% python3 -q
>>> import numpy as np
>>> np.set_printoptions(suppress=True, linewidth=200)
>>> def tidy(a):
...     return np.round(a, 2) + 0
... 
>>> data = np.loadtxt("run19.csv", delimiter=",")
>>> data
array([[ 2.26, -0.9 , -0.73,  1.13, -0.17,  0.49, -6.18,  0.18, -1.1 , -1.13, -1.39],
       [-0.06, -0.12,  0.13, -0.14, -0.04,  0.  , -0.02, -0.01, -0.22, -0.07,  0.09],
       [ 2.23, -0.97, -0.71,  1.18,  0.09,  0.52, -6.39,  0.18, -0.99, -1.33, -1.3 ],
       [ 3.11, -1.3 , -1.3 ,  1.75, -0.4 ,  0.68, -9.27,  0.36, -1.38, -1.8 , -2.05],
       [ 2.2 , -0.91, -0.93,  1.17, -0.37,  0.41, -6.27,  0.13, -0.96, -1.11, -1.36],
       [ 1.15, -0.54, -0.4 ,  0.67,  0.07,  0.1 , -3.14,  0.19, -0.67, -0.58, -0.75],
       [ 1.04, -0.62, -0.47,  0.56, -0.2 ,  0.22, -3.  ,  0.15, -0.52, -0.5 , -0.82],
       [ 1.16, -0.43, -0.27,  0.51,  0.24,  0.27, -3.16,  0.21, -0.47, -0.61, -0.76],
       [ 2.29, -0.97, -0.71,  1.18, -0.28,  0.53, -6.26,  0.16, -1.08, -1.33, -1.45],
       [-3.31,  1.33,  1.13, -1.98,  0.33, -0.71,  9.25, -0.32,  1.56,  1.92,  2.32],
       [-3.18,  1.35,  1.05, -1.81,  0.31, -0.6 ,  9.52, -0.36,  1.56,  1.79,  2.04],
       [ 2.33, -1.  , -0.69,  1.1 , -0.16,  0.52, -6.19,  0.12, -0.95, -1.25, -1.4 ],
       [-2.15,  1.07,  0.92, -1.3 ,  0.38, -0.48,  6.16, -0.16,  0.88,  1.22,  1.36],
       [-1.21,  0.51,  0.43, -0.41,  0.06, -0.14,  3.01, -0.13,  0.56,  0.56,  0.6 ],
       [ 3.41, -1.64, -1.05,  1.77, -0.34,  0.63, -9.22,  0.22, -1.59, -1.99, -2.25],
       [-3.28,  1.46,  1.16, -1.69,  0.33, -0.5 ,  9.23, -0.23,  1.4 ,  1.7 ,  2.05],
       [-1.14,  0.56,  0.34, -0.6 ,  0.18, -0.19,  2.98, -0.03,  0.35,  0.64,  0.83],
       [ 1.16, -0.53, -0.41,  0.61, -0.12,  0.25, -3.24, -0.03, -0.29, -0.5 , -0.77],
       [-3.34,  1.4 ,  1.32, -1.82,  0.28, -0.6 ,  9.52, -0.38,  1.52,  1.78,  2.  ],
       [ 0.03, -0.24,  0.  , -0.03, -0.14, -0.14, -0.03,  0.1 , -0.05,  0.07,  0.05],
       [ 2.19, -0.98, -0.79,  1.05, -0.08,  0.29, -6.37,  0.13, -1.2 , -1.07, -1.3 ],
       [ 0.14, -0.26,  0.08,  0.01, -0.04, -0.02, -0.11,  0.18, -0.02,  0.11, -0.1 ],
       [ 0.12,  0.08, -0.03, -0.09,  0.01,  0.12,  0.04, -0.04, -0.01, -0.12, -0.08],
       [-1.17,  0.4 ,  0.48, -0.48,  0.02, -0.1 ,  3.14,  0.01,  0.59,  0.66,  0.74],
       [-3.25,  1.42,  1.11, -1.77,  0.35, -0.57,  9.32, -0.23,  1.36,  1.75,  2.1 ],
       [ 0.04, -0.09,  0.03,  0.1 ,  0.05, -0.2 ,  0.09,  0.05,  0.11, -0.1 , -0.1 ],
       [ 1.06, -0.52, -0.3 ,  0.67, -0.2 ,  0.14, -3.27,  0.1 , -0.58, -0.56, -0.72],
       [ 2.14, -0.99, -0.84,  1.13, -0.22,  0.38, -6.22,  0.36, -1.01, -1.14, -1.37],
       [-1.16,  0.44,  0.61, -0.57,  0.38, -0.19,  3.18, -0.1 ,  0.53,  0.63,  0.73]])
>>> Uu, sigma, Vh = np.linalg.svd(data)
>>> print(np.argmax(sigma[:-1] / (sigma[1:] + 1e-6)) + 1)
1
>>> B = Uu[:, :1] @ np.diag(sigma[:1]) @ Vh[:1]
>>> tidy(np.linalg.norm(data - B) / np.linalg.norm(data))
np.float64(0.04)
>>> tidy(np.linalg.norm(data - B, 2)), tidy(sigma[1])
(np.float64(0.78), np.float64(0.78))
>>> tidy(np.abs(data - B).max())
np.float64(0.35)
>>> A = np.diag(np.array([1, -3, 0, -1, -1, -1, -2, -1, 1, -3, 2, 0])) + 2 * np.eye(12, k=1) + 2 * np.eye(12, k=-1)
>>> A
array([[ 1.,  2.,  0.,  0.,  0.,  0.,  0.,  0.,  0.,  0.,  0.,  0.],
       [ 2., -3.,  2.,  0.,  0.,  0.,  0.,  0.,  0.,  0.,  0.,  0.],
       [ 0.,  2.,  0.,  2.,  0.,  0.,  0.,  0.,  0.,  0.,  0.,  0.],
       [ 0.,  0.,  2., -1.,  2.,  0.,  0.,  0.,  0.,  0.,  0.,  0.],
       [ 0.,  0.,  0.,  2., -1.,  2.,  0.,  0.,  0.,  0.,  0.,  0.],
       [ 0.,  0.,  0.,  0.,  2., -1.,  2.,  0.,  0.,  0.,  0.,  0.],
       [ 0.,  0.,  0.,  0.,  0.,  2., -2.,  2.,  0.,  0.,  0.,  0.],
       [ 0.,  0.,  0.,  0.,  0.,  0.,  2., -1.,  2.,  0.,  0.,  0.],
       [ 0.,  0.,  0.,  0.,  0.,  0.,  0.,  2.,  1.,  2.,  0.,  0.],
       [ 0.,  0.,  0.,  0.,  0.,  0.,  0.,  0.,  2., -3.,  2.,  0.],
       [ 0.,  0.,  0.,  0.,  0.,  0.,  0.,  0.,  0.,  2.,  2.,  2.],
       [ 0.,  0.,  0.,  0.,  0.,  0.,  0.,  0.,  0.,  0.,  2.,  0.]])
>>> u = np.array([1, 3, -3, 0, 2, -3, -3, -2, 0, -2, 1, 2])
>>> B = A + np.outer(u, np.eye(12)[8])
>>> np.linalg.matrix_rank(np.linalg.inv(B) - np.linalg.inv(A), tol=1e-8)
np.int64(1)
>>> print(np.linalg.matrix_rank(B - A))
1
>>> B
array([[ 1.,  2.,  0.,  0.,  0.,  0.,  0.,  0.,  1.,  0.,  0.,  0.],
       [ 2., -3.,  2.,  0.,  0.,  0.,  0.,  0.,  3.,  0.,  0.,  0.],
       [ 0.,  2.,  0.,  2.,  0.,  0.,  0.,  0., -3.,  0.,  0.,  0.],
       [ 0.,  0.,  2., -1.,  2.,  0.,  0.,  0.,  0.,  0.,  0.,  0.],
       [ 0.,  0.,  0.,  2., -1.,  2.,  0.,  0.,  2.,  0.,  0.,  0.],
       [ 0.,  0.,  0.,  0.,  2., -1.,  2.,  0., -3.,  0.,  0.,  0.],
       [ 0.,  0.,  0.,  0.,  0.,  2., -2.,  2., -3.,  0.,  0.,  0.],
       [ 0.,  0.,  0.,  0.,  0.,  0.,  2., -1.,  0.,  0.,  0.,  0.],
       [ 0.,  0.,  0.,  0.,  0.,  0.,  0.,  2.,  1.,  2.,  0.,  0.],
       [ 0.,  0.,  0.,  0.,  0.,  0.,  0.,  0.,  0., -3.,  2.,  0.],
       [ 0.,  0.,  0.,  0.,  0.,  0.,  0.,  0.,  1.,  2.,  2.,  2.],
       [ 0.,  0.,  0.,  0.,  0.,  0.,  0.,  0.,  2.,  0.,  2.,  0.]])
>>> W0 = np.load("mat.npy")
>>> W0
array([[-1,  0,  0,  0,  0],
       [ 9, -1,  0,  0,  0],
       [ 9, -4,  5,  0,  0],
       [ 9, -7,  9, -8,  0],
       [ 1,  5,  1,  8,  8]])
>>> evals, vecs = np.linalg.eig(W0)
>>> tidy(np.sort(np.linalg.eigvals(np.linalg.inv(W0))))
array([-1.  +0.j, -1.  +0.j, -0.12+0.j,  0.12+0.j,  0.2 +0.j])
>>> tidy(np.sort(np.linalg.eigvals(W0 @ W0)))
array([ 1.,  1., 25., 64., 64.])
>>> print(evals)
[ 8. -8.  5. -1. -1.]
>>> (W0 - W0.T) / 2
array([[ 0. , -4.5, -4.5, -4.5, -0.5],
       [ 4.5,  0. ,  2. ,  3.5, -2.5],
       [ 4.5, -2. ,  0. , -4.5, -0.5],
       [ 4.5, -3.5,  4.5,  0. , -4. ],
       [ 0.5,  2.5,  0.5,  4. ,  0. ]])
>>> np.allclose(W0 @ W0.T, W0.T @ W0)
False
>>> tidy(np.abs(np.linalg.eigvals(W0)).max())
np.float64(8.0)
>>> np.allclose(W0, W0.T)
False
>>> Uu, sigma, Vh = np.linalg.svd(W0, full_matrices=False)
>>> Uu.shape, sigma.shape, Vh.shape
((5, 5), (5,), (5, 5))
>>> print(tidy(Uu.T @ W0 @ Vh.T))
[[20.74  0.    0.    0.    0.  ]
 [ 0.   12.67  0.    0.    0.  ]
 [ 0.    0.    6.22  0.    0.  ]
 [ 0.    0.    0.    2.37  0.  ]
 [ 0.    0.    0.    0.    0.08]]
>>> tidy(np.abs(Vh[0]))
array([0.68, 0.43, 0.44, 0.39, 0.09])
>>> tidy(Vh @ Vh.T)
array([[1., 0., 0., 0., 0.],
       [0., 1., 0., 0., 0.],
       [0., 0., 1., 0., 0.],
       [0., 0., 0., 1., 0.],
       [0., 0., 0., 0., 1.]])
>>> tidy(Uu.T @ Uu)
array([[1., 0., 0., 0., 0.],
       [0., 1., 0., 0., 0.],
       [0., 0., 1., 0., 0.],
       [0., 0., 0., 1., 0.],
       [0., 0., 0., 0., 1.]])
>>> tidy(sigma)
array([20.74, 12.67,  6.22,  2.37,  0.08])
>>> np.abs(Uu[:, 0]).round(6).argmax()
np.int64(3)
>>> arr = np.load("case2.npy")
>>> arr
array([[ -6.,   0.,   7.,   5.],
       [  0.,   1.,   0.,   0.],
       [-15.,   0.,  16.,  11.],
       [  9.,   0.,  -9.,  -6.]])
>>> # rows and columns are dependent
>>> vec = np.array([3, -2, -1, 1])
>>> h1 = np.maximum(arr @ vec, 0)
>>> tidy(np.tanh(arr @ vec))
array([-1.  , -0.96, -1.  ,  1.  ])
>>> arr.T @ h1
array([ 270.,    0., -270., -180.])
>>> np.maximum(arr @ vec, 0) - np.maximum(-arr @ vec, 0)
array([-20.,  -2., -50.,  30.])
>>> np.flatnonzero(h1 > 1e-9)
array([3])
>>> np.maximum(arr @ (3 * vec), 0)
array([ 0.,  0.,  0., 90.])
>>> arr @ arr
array([[-24.,   0.,  25.,  17.],
       [  0.,   1.,   0.,   0.],
       [-51.,   0.,  52.,  35.],
       [ 27.,   0., -27., -18.]])
>>> assert arr == arr.T
Traceback (most recent call last):
  File "<python-input-47>", line 1, in <module>
    assert arr == arr.T
           ^^^^^^^^^^^^
ValueError: The truth value of an array with more than one element is ambiguous. Use a.any() or a.all()
>>> np.linalg.determinant(arr)
Traceback (most recent call last):
  File "<python-input-48>", line 1, in <module>
    np.linalg.determinant(arr)
    ^^^^^^^^^^^^^^^^^^^^^
AttributeError: module 'numpy.linalg' has no attribute 'determinant'
>>> np.allclose(arr @ arr.T, arr.T @ arr)
False
>>> tidy(np.sort(np.abs(np.linalg.eigvals(arr))))
array([0., 1., 1., 3.])
>>> np.trace(arr)
np.float64(5.0)
>>> tidy(np.linalg.matrix_power(arr, 3))
array([[ -78.,    0.,   79.,   53.],
       [   0.,    1.,    0.,    0.],
       [-159.,    0.,  160.,  107.],
       [  81.,    0.,  -81.,  -54.]])
>>> print(np.allclose(arr[:-1].T @ np.linalg.lstsq(arr[:-1].T, arr[-1])[0], arr[-1]))
True
>>> feats = np.loadtxt("dump.csv", delimiter=",")
>>> print(feats)
[[ -3.  -3.  -3.  -3.  -3.  -3.  -3.  -3.]
 [ -3.  -6.  -6.  -6.  -6.  -6.  -6.  -6.]
 [ -3.  -6.  -9.  -9.  -9.  -9.  -9.  -9.]
 [ -3.  -6.  -9. -12. -12. -12. -12. -12.]
 [ -3.  -6.  -9. -12. -15. -15. -15. -15.]
 [ -3.  -6.  -9. -12. -15. -18. -18. -18.]
 [ -3.  -6.  -9. -12. -15. -18. -21. -21.]
 [ -3.  -6.  -9. -12. -15. -18. -21. -24.]]
>>> evals, vecs = np.linalg.eigvalsh(feats)
Traceback (most recent call last):
  File "<python-input-56>", line 1, in <module>
    evals, vecs = np.linalg.eigvalsh(feats)
    ^^^^^^^^^^^
ValueError: too many values to unpack (expected 2)
>>> evals, vecs = np.linalg.eigh(feats)
>>> print(tidy(vecs @ np.diag(evals) @ vecs.T))
[[ -3.  -3.  -3.  -3.  -3.  -3.  -3.  -3.]
 [ -3.  -6.  -6.  -6.  -6.  -6.  -6.  -6.]
 [ -3.  -6.  -9.  -9.  -9.  -9.  -9.  -9.]
 [ -3.  -6.  -9. -12. -12. -12. -12. -12.]
 [ -3.  -6.  -9. -12. -15. -15. -15. -15.]
 [ -3.  -6.  -9. -12. -15. -18. -18. -18.]
 [ -3.  -6.  -9. -12. -15. -18. -21. -21.]
 [ -3.  -6.  -9. -12. -15. -18. -21. -24.]]
>>> np.unique(evals.round(6) + 0, return_counts=True)[1]
array([1, 1, 1, 1, 1, 1, 1, 1])
>>> tidy(evals.sum()), np.trace(feats)
(np.float64(-108.0), np.float64(-108.0))
>>> tidy(vecs.T @ vecs)
array([[1., 0., 0., 0., 0., 0., 0., 0.],
       [0., 1., 0., 0., 0., 0., 0., 0.],
       [0., 0., 1., 0., 0., 0., 0., 0.],
       [0., 0., 0., 1., 0., 0., 0., 0.],
       [0., 0., 0., 0., 1., 0., 0., 0.],
       [0., 0., 0., 0., 0., 1., 0., 0.],
       [0., 0., 0., 0., 0., 0., 1., 0.],
       [0., 0., 0., 0., 0., 0., 0., 1.]])
>>> tidy(vecs.T @ feats @ vecs)
array([[-88.1 ,   0.  ,   0.  ,   0.  ,   0.  ,   0.  ,   0.  ,   0.  ],
       [  0.  , -10.01,   0.  ,   0.  ,   0.  ,   0.  ,   0.  ,   0.  ],
       [  0.  ,   0.  ,  -3.77,   0.  ,   0.  ,   0.  ,   0.  ,   0.  ],
       [  0.  ,   0.  ,   0.  ,  -2.07,   0.  ,   0.  ,   0.  ,   0.  ],
       [  0.  ,   0.  ,   0.  ,   0.  ,  -1.37,   0.  ,   0.  ,   0.  ],
       [  0.  ,   0.  ,   0.  ,   0.  ,   0.  ,  -1.04,   0.  ,   0.  ],
       [  0.  ,   0.  ,   0.  ,   0.  ,   0.  ,   0.  ,  -0.86,   0.  ],
       [  0.  ,   0.  ,   0.  ,   0.  ,   0.  ,   0.  ,   0.  ,  -0.78]])
>>> print((evals > 1e-8).sum(), (evals < -1e-8).sum())
0 8
>>> print(tidy(np.linalg.eigvalsh(feats + -1 * np.eye(8))))
[-89.1  -11.01  -4.77  -3.07  -2.37  -2.04  -1.86  -1.78]
